$ ipython --no-banner

In [1]: import numpy as np

In [2]: import numpy.linalg as la

In [3]: np.set_printoptions(precision=2, suppress=True, linewidth=200, legacy="1.25")

In [4]: J = np.arange(117).reshape(9, 13) + 3

In [5]: J
Out[5]: 
array([[  3,   4,   5,   6,   7,   8,   9,  10,  11,  12,  13,  14,  15],
       [ 16,  17,  18,  19,  20,  21,  22,  23,  24,  25,  26,  27,  28],
       [ 29,  30,  31,  32,  33,  34,  35,  36,  37,  38,  39,  40,  41],
       [ 42,  43,  44,  45,  46,  47,  48,  49,  50,  51,  52,  53,  54],
       [ 55,  56,  57,  58,  59,  60,  61,  62,  63,  64,  65,  66,  67],
       [ 68,  69,  70,  71,  72,  73,  74,  75,  76,  77,  78,  79,  80],
       [ 81,  82,  83,  84,  85,  86,  87,  88,  89,  90,  91,  92,  93],
       [ 94,  95,  96,  97,  98,  99, 100, 101, 102, 103, 104, 105, 106],
       [107, 108, 109, 110, 111, 112, 113, 114, 115, 116, 117, 118, 119]])

In [6]: Uu, sv, Vh = la.svd(J)

In [7]: evecs = Vh[:(sv > 1e-8).sum()]

In [8]: rng = np.random.default_rng(60)

In [9]: x0 = J[0] + -3 * J[3] + rng.integers(2) * np.eye(13)[10]

In [10]: x0
Out[10]: array([-123., -125., -127., -129., -131., -133., -135., -137., -139., -141., -143., -145., -147.])

In [11]: np.allclose(evecs.T @ evecs @ x0, x0)
Out[11]: True

In [12]: np.diag(evecs.T @ evecs)
Out[12]: array([0.27, 0.21, 0.16, 0.13, 0.1 , 0.08, 0.08, 0.08, 0.1 , 0.13, 0.16, 0.21, 0.27])

In [13]: la.matrix_rank(np.vstack([J, x0]))
Out[13]: 2

In [14]: A2 = J + rng.integers(-2, 3, (9, 2)) @ rng.integers(-2, 3, (2, 13))

In [15]: A2
Out[15]: 
array([[  5,   2,   3,   7,   7,   8,   7,  12,   9,  14,  14,  16,  16],
       [ 16,  13,  18,  17,  28,  21,  26,  19,  24,  25,  20,  31,  26],
       [ 29,  26,  31,  30,  41,  34,  39,  32,  37,  38,  33,  44,  39],
       [ 38,  47,  48,  43,  46,  47,  52,  45,  54,  47,  50,  49,  52],
       [ 51,  60,  61,  56,  59,  60,  65,  58,  67,  60,  63,  62,  65],
       [ 69,  69,  69,  72,  70,  73,  72,  77,  75,  78,  80,  79,  81],
       [ 77,  86,  87,  82,  85,  86,  91,  84,  93,  86,  89,  88,  91],
       [ 94,  99,  96,  99,  90,  99,  96, 105, 102, 103, 110, 101, 108],
       [108, 106, 108, 110, 113, 112, 113, 114, 114, 117, 116, 120, 119]])

In [16]: np.abs(A2 - J).sum(axis=1)
Out[16]: array([19, 34, 34, 38, 38, 14, 38, 34, 11])

In [17]: la.matrix_rank(A2 - J, tol=1e-8)
Out[17]: 2

In [18]: np.round(la.svd(A2, compute_uv=False), 2) + 0
Out[18]: array([752.81,  26.05,  20.46,  13.  ,   0.  ,   0.  ,   0.  ,   0.  ,   0.  ])

In [19]: la.matrix_rank(A2)
Out[19]: 4

In [20]: np.zeros(9, 13)
TypeError: Cannot interpret '13' as a data type


In [21]: A2[:, 13]
IndexError: index 13 is out of bounds for axis 1 with size 13


In [22]: np.count_nonzero(A2)
Out[22]: 117

In [23]: round(float(la.norm(A2)), 2)
Out[23]: 753.65

In [24]: A2 - A2[0]
Out[24]: 
array([[  0,   0,   0,   0,   0,   0,   0,   0,   0,   0,   0,   0,   0],
       [ 11,  11,  15,  10,  21,  13,  19,   7,  15,  11,   6,  15,  10],
       [ 24,  24,  28,  23,  34,  26,  32,  20,  28,  24,  19,  28,  23],
       [ 33,  45,  45,  36,  39,  39,  45,  33,  45,  33,  36,  33,  36],
       [ 46,  58,  58,  49,  52,  52,  58,  46,  58,  46,  49,  46,  49],
       [ 64,  67,  66,  65,  63,  65,  65,  65,  66,  64,  66,  63,  65],
       [ 72,  84,  84,  75,  78,  78,  84,  72,  84,  72,  75,  72,  75],
       [ 89,  97,  93,  92,  83,  91,  89,  93,  93,  89,  96,  85,  92],
       [103, 104, 105, 103, 106, 104, 106, 102, 105, 103, 102, 104, 103]])

In [25]: A2.shape
Out[25]: (9, 13)

In [26]: A2.sum(axis=1)
Out[26]: array([ 120,  284,  453,  618,  787,  964, 1125, 1302, 1470])

In [27]: la.rank(A2)
AttributeError: module 'numpy.linalg' has no attribute 'rank'


In [28]: np.diff(A2, axis=0)
Out[28]: 
array([[11, 11, 15, 10, 21, 13, 19,  7, 15, 11,  6, 15, 10],
       [13, 13, 13, 13, 13, 13, 13, 13, 13, 13, 13, 13, 13],
       [ 9, 21, 17, 13,  5, 13, 13, 13, 17,  9, 17,  5, 13],
       [13, 13, 13, 13, 13, 13, 13, 13, 13, 13, 13, 13, 13],
       [18,  9,  8, 16, 11, 13,  7, 19,  8, 18, 17, 17, 16],
       [ 8, 17, 18, 10, 15, 13, 19,  7, 18,  8,  9,  9, 10],
       [17, 13,  9, 17,  5, 13,  5, 21,  9, 17, 21, 13, 17],
       [14,  7, 12, 11, 23, 13, 17,  9, 12, 14,  6, 19, 11]])
